% ipython --no-banner

In [1]: import numpy as np

In [2]: np.set_printoptions(precision=2, suppress=True, linewidth=100, legacy="1.25")

In [3]: arr = np.load("data.npy")

In [4]: arr
Out[4]: 
array([[0, 0, 0, 0, 1, 0, 0],
       [0, 0, 0, 0, 0, 1, 0],
       [0, 1, 0, 0, 0, 0, 0],
       [1, 0, 0, 0, 0, 0, 0],
       [0, 0, 0, 0, 0, 0, 1],
       [0, 0, 1, 0, 0, 0, 0],
       [0, 0, 0, 1, 0, 0, 0]])

In [5]: x0 = np.array([-2, 1, 0, 0, 1, -1, 0])

In [6]: target = arr @ x0

In [7]: target
Out[7]: array([ 1, -1,  1, -2,  0,  0,  0])

In [8]: np.linalg.solve(arr.T, arr[0])
Out[8]: array([1., 0., 0., 0., 0., 0., 0.])

In [9]: np.linalg.solve(arr, target + arr[:, 0])
Out[9]: array([-1.,  1.,  0.,  0.,  1., -1.,  0.])

In [10]: np.linalg.solve(arr, -3 * target)
Out[10]: array([ 6., -3.,  0.,  0., -3.,  3.,  0.])

In [11]: np.linalg.solve(arr, arr[:, 5])
Out[11]: array([0., 0., 0., 0., 0., 1., 0.])

In [12]: F = np.loadtxt("x.csv", delimiter=",")

In [13]: F
Out[13]: 
array([[22.,  9.,  0., 11.,  4.],
       [ 9., 22.,  3.,  7.,  3.],
       [ 0.,  3., 13., -1., -7.],
       [11.,  7., -1.,  6.,  3.],
       [ 4.,  3., -7.,  3.,  5.]])

In [14]: rng = np.random.default_rng(53)

In [15]: Y = F + rng.integers(-2, 3, (5, 3)) @ rng.integers(-2, 3, (3, 5))

In [16]: Y
Out[16]: 
array([[21., 10., -1., 14.,  7.],
       [12., 23.,  8.,  8.,  2.],
       [ 2.,  3., 16., -2., -9.],
       [ 7.,  5., -8.,  3.,  3.],
       [ 7.,  6., -3.,  5.,  6.]])

In [17]: np.linalg.matrix_rank(Y - F, tol=1e-8)
Out[17]: 3

In [18]: x0 = np.array([1, 3, 5, 5, 5])

In [19]: Y @ np.ones(5)
Out[19]: array([51., 53., 10., 10., 21.])

In [20]: Y @ (2 * x0)
Out[20]: array([302., 342.,  72.,  24., 130.])

In [21]: (Y * x0).sum(axis=1)
Out[21]: array([151., 171.,  36.,  12.,  65.])

In [22]: W0 = np.load("sample8.npy")

In [23]: W0
Out[23]: 
array([[ 7.,  6.,  0.],
       [ 6., 12.,  0.],
       [ 0.,  0.,  3.]])

In [24]: idx = rng.permutation(3)

In [25]: idx
Out[25]: array([0, 1, 2])

In [26]: Y = W0[idx][:, idx]

In [27]: round(float(np.linalg.det(Y)), 2), np.round(np.linalg.det(W0[idx]), 2)
Out[27]: (144.0, 144.0)

In [28]: np.allclose(Y, W0)
Out[28]: True

In [29]: hat = np.triu(np.array([[2, -1, -2], [-1, 1, 0], [1, -1, -1]]), 1) + np.eye(3)

In [30]: Y = hat @ W0 @ np.linalg.inv(hat)

In [31]: np.linalg.matrix_rank(Y)
Out[31]: 3

In [32]: Y
Out[32]: 
array([[ 1., -5., -4.],
       [ 6., 18., 12.],
       [ 0.,  0.,  3.]])

In [33]: hat @ W0 - W0 @ hat
Out[33]: 
array([[-6., -5.,  8.],
       [ 0.,  6., 12.],
       [ 0.,  0.,  0.]])

In [34]: np.trace(Y), np.trace(W0)
Out[34]: (22.0, 22.0)

In [35]: Y[0] @ Y[2]
Out[35]: -12.0

In [36]: np.linalg.norm(Y, axis=0)
Out[36]: array([ 6.08, 18.68, 13.  ])

In [37]: round(np.linalg.norm(Y, "nuc"), 2)
Out[37]: 28.34

In [38]: np.linalg.norm(Y, axis=1)
Out[38]: array([ 6.48, 22.45,  3.  ])

In [39]: low = np.linalg.cholesky(W0)

In [40]: np.diag(low) ** 2
Out[40]: array([7.  , 6.86, 3.  ])

In [41]: np.linalg.eigvalsh(W0).min() > 0
Out[41]: True

In [42]: low @ low.T
Out[42]: 
array([[ 7.,  6.,  0.],
       [ 6., 12.,  0.],
       [ 0.,  0.,  3.]])

In [43]: round(float(np.linalg.det(W0)), 2)
Out[43]: 144.0

In [44]: W0 @ W0
Out[44]: 
array([[ 85., 114.,   0.],
       [114., 180.,   0.],
       [  0.,   0.,   9.]])

In [45]: np.sort(np.linalg.eigvals(W0).real)
Out[45]: array([ 3.,  3., 16.])

In [46]: (W0 != 0).astype(int)
Out[46]: 
array([[1, 1, 0],
       [1, 1, 0],
       [0, 0, 1]])

In [47]: (np.linalg.matrix_power((W0 != 0) + (W0.T != 0) + np.eye(3), 3) > 0).astype(int)
Out[47]: 
array([[1, 1, 0],
       [1, 1, 0],
       [0, 0, 1]])

In [48]: np.flatnonzero(np.linalg.matrix_power((W0 != 0) + (W0.T != 0) + np.eye(3), 3)[2])
Out[48]: array([2])

In [49]: M = np.load("run7.npy")

In [50]: M
Out[50]: 
array([[ -2,  -2,  -1],
       [ -1,   0,   2],
       [ -3,  -2,   4],
       [ -6,   1,   6],
       [ -8,   2,   3],
       [-10,   5,   5],
       [-13,   6,   8],
       [-11,   6,  10],
       [-10,   9,   7],
       [-11,   9,  10],
       [-10,   9,   7],
       [-10,  10,   9],
       [ -9,  13,   9]])

In [51]: # rows 8 and 10 are equal

In [52]: x0 = np.array([-2, -3, -1])

In [53]: target = M @ x0

In [54]: target
Out[54]: array([ 11,   0,   8,   3,   7,   0,   0,  -6, -14, -15, -14, -19, -30])

In [55]: np.linalg.lstsq(M, target)[0]
Out[55]: array([-2., -3., -1.])

In [56]: target = target + 0.02 * rng.normal(size=13)

In [57]: target.round(2) + 0
Out[57]: 
array([ 10.98,  -0.01,   7.98,   3.04,   7.01,   0.  ,   0.02,  -6.  , -14.01, -15.  , -14.  ,
       -18.93, -30.02])

In [58]: b, *_ = np.linalg.lstsq(M, target)

In [59]: round(np.linalg.norm(target - M @ b), 2)
Out[59]: 0.09

In [60]: b.round()
Out[60]: array([-2., -3., -1.])

In [61]: [round(float(np.linalg.norm(np.linalg.solve(M.T @ M + lam * np.eye(3), M.T @ target))), 2) for lam in (0, 1, 10, 100)]
Out[61]: [3.74, 3.69, 3.3, 1.76]

In [62]: b
Out[62]: array([-2., -3., -1.])

In [63]: hat = M @ np.linalg.solve(M.T @ M, M.T)

In [64]: np.linalg.matrix_rank(np.eye(13) - hat)
Out[64]: 10

In [65]: x0 = np.array([-4, 1, 3])

In [66]: a = np.maximum(M @ x0, 0)

In [67]: np.maximum(M @ x0, 0) - np.maximum(-M @ x0, 0)
Out[67]: array([ 3, 10, 22, 43, 43, 60, 82, 80, 70, 83, 70, 77, 76])

In [68]: M * (a > 1e-9)[:, None]
Out[68]: 
array([[ -2,  -2,  -1],
       [ -1,   0,   2],
       [ -3,  -2,   4],
       [ -6,   1,   6],
       [ -8,   2,   3],
       [-10,   5,   5],
       [-13,   6,   8],
       [-11,   6,  10],
       [-10,   9,   7],
       [-11,   9,  10],
       [-10,   9,   7],
       [-10,  10,   9],
       [ -9,  13,   9]])

In [69]: M.T @ a
Out[69]: array([-6997,  5116,  5435])

In [70]: a
Out[70]: array([ 3, 10, 22, 43, 43, 60, 82, 80, 70, 83, 70, 77, 76])

In [71]: Z = M[[11, 7]].astype(float)

In [72]: for _ in range(3):
    ...:     idx = np.linalg.norm(M[:, None] - Z, axis=-1).argmin(axis=1)
    ...:     Z = np.array([M[idx == j].mean(axis=0) for j in range(2)])
    ...: 

In [73]: idx
Out[73]: array([1, 1, 1, 1, 1, 0, 0, 0, 0, 0, 0, 0, 0])

In [74]: Z
Out[74]: 
array([[-10.5 ,   8.38,   8.12],
       [ -4.  ,  -0.2 ,   2.8 ]])

In [75]: np.bincount(idx)
Out[75]: array([8, 5])

In [76]: ang = np.sort(rng.uniform(-2, 2, 18))

In [77]: data = np.c_[ang, ang ** 2, ang ** 3] @ np.array([[8, 3, 8, 1, 1, 6, 0], [1, 6, 8, 7, 5, 8, 6], [7, 1, 0, 7, 1, 0, 8]])

In [78]: data
Out[78]: 
array([[-53.62,   8.41,  11.99, -20.94,   8.73,  15.63, -28.49],
       [-45.76,   7.41,   9.71, -16.24,   7.91,  13.13, -22.46],
       [-41.44,   6.83,   8.44, -13.76,   7.41,  11.72, -19.25],
       [-37.08,   6.19,   7.13, -11.35,   6.87,  10.26, -16.1 ],
       [ -1.07,  -0.3 ,  -0.92,  -0.03,  -0.05,  -0.66,   0.09],
       [ -0.8 ,  -0.24,  -0.72,  -0.04,  -0.05,  -0.52,   0.05],
       [ -0.38,  -0.13,  -0.37,  -0.03,  -0.04,  -0.27,   0.01],
       [  0.38,   0.16,   0.4 ,   0.06,   0.06,   0.3 ,   0.01],
       [  0.85,   0.38,   0.91,   0.19,   0.16,   0.71,   0.07],
       [  4.32,   2.57,   5.08,   2.4 ,   1.5 ,   4.19,   1.85],
       [  5.24,   3.2 ,   6.13,   3.23,   1.93,   5.11,   2.6 ],
       [  8.07,   5.1 ,   9.1 ,   6.08,   3.29,   7.75,   5.25],
       [ 14.44,   9.08,  14.77,  13.19,   6.29,  12.87,  12.2 ],
       [ 24.34,  14.61,  21.92,  24.8 ,  10.64,  19.46,  23.92],
       [ 27.5 ,  16.25,  23.94,  28.55,  11.96,  21.34,  27.75],
       [ 43.55,  24.03,  33.03,  47.62,  18.31,  29.84,  47.53],
       [ 47.55,  25.86,  35.07,  52.36,  19.82,  31.76,  52.49],
       [ 69.7 ,  35.42,  45.33,  78.58,  27.82,  41.47,  80.13]])

In [79]: D = np.linalg.norm(data[:, None] - data[None], axis=-1)

In [80]: D.shape
Out[80]: (18, 18)

In [81]: np.unravel_index(D.round(6).argmax(), D.shape)
Out[81]: (0, 17)

In [82]: np.linalg.matrix_rank(D ** 2)
Out[82]: 5

In [83]: np.flatnonzero(D[1] < D.mean() / 2)
Out[83]: array([0, 1, 2, 3])

In [84]: idx = data[:, 5] > np.median(data[:, 5])

In [85]: f = data[idx].mean(axis=0) - data[~idx].mean(axis=0)

In [86]: np.argsort(-np.abs(f).round(6), kind="stable")
Out[86]: array([3, 6, 2, 5, 1, 0, 4])

In [87]: ((data - data.mean(axis=0)) @ f > 0).astype(int)
Out[87]: array([0, 0, 0, 0, 0, 0, 0, 0, 0, 0, 0, 0, 1, 1, 1, 1, 1, 1])

In [88]: x0 = np.array([2, 1, 2, 0, 3, 3, 0])

In [89]: a = np.maximum(data @ x0, 0)

In [90]: data.T @ a
Out[90]: array([77080.77, 41638.82, 56775.94, 84105.07, 31806.62, 51305.53, 84270.56])

In [91]: a
Out[91]: 
array([  0.  ,   0.  ,   0.  ,   0.  ,   0.  ,   0.  ,   0.  ,   2.81,   6.49,  38.42,  47.05,
        72.54, 124.97, 197.41, 219.02, 321.65, 345.85, 473.35])

In [92]: np.maximum(data @ x0, 0) - np.maximum(-data @ x0, 0)
Out[92]: 
array([ -1.77,  -1.55,  -1.78,  -2.31,  -6.39,  -5.  ,  -2.56,   2.81,   6.49,  38.42,  47.05,
        72.54, 124.97, 197.41, 219.02, 321.65, 345.85, 473.35])

In [93]: np.maximum(data @ (3 * x0), 0)
Out[93]: 
array([   0.  ,    0.  ,    0.  ,    0.  ,    0.  ,    0.  ,    0.  ,    8.44,   19.47,  115.26,
        141.16,  217.62,  374.9 ,  592.22,  657.07,  964.94, 1037.54, 1420.06])

In [94]: np.tanh(data @ x0)
Out[94]: 
array([-0.94, -0.91, -0.94, -0.98, -1.  , -1.  , -0.99,  0.99,  1.  ,  1.  ,  1.  ,  1.  ,  1.  ,
        1.  ,  1.  ,  1.  ,  1.  ,  1.  ])
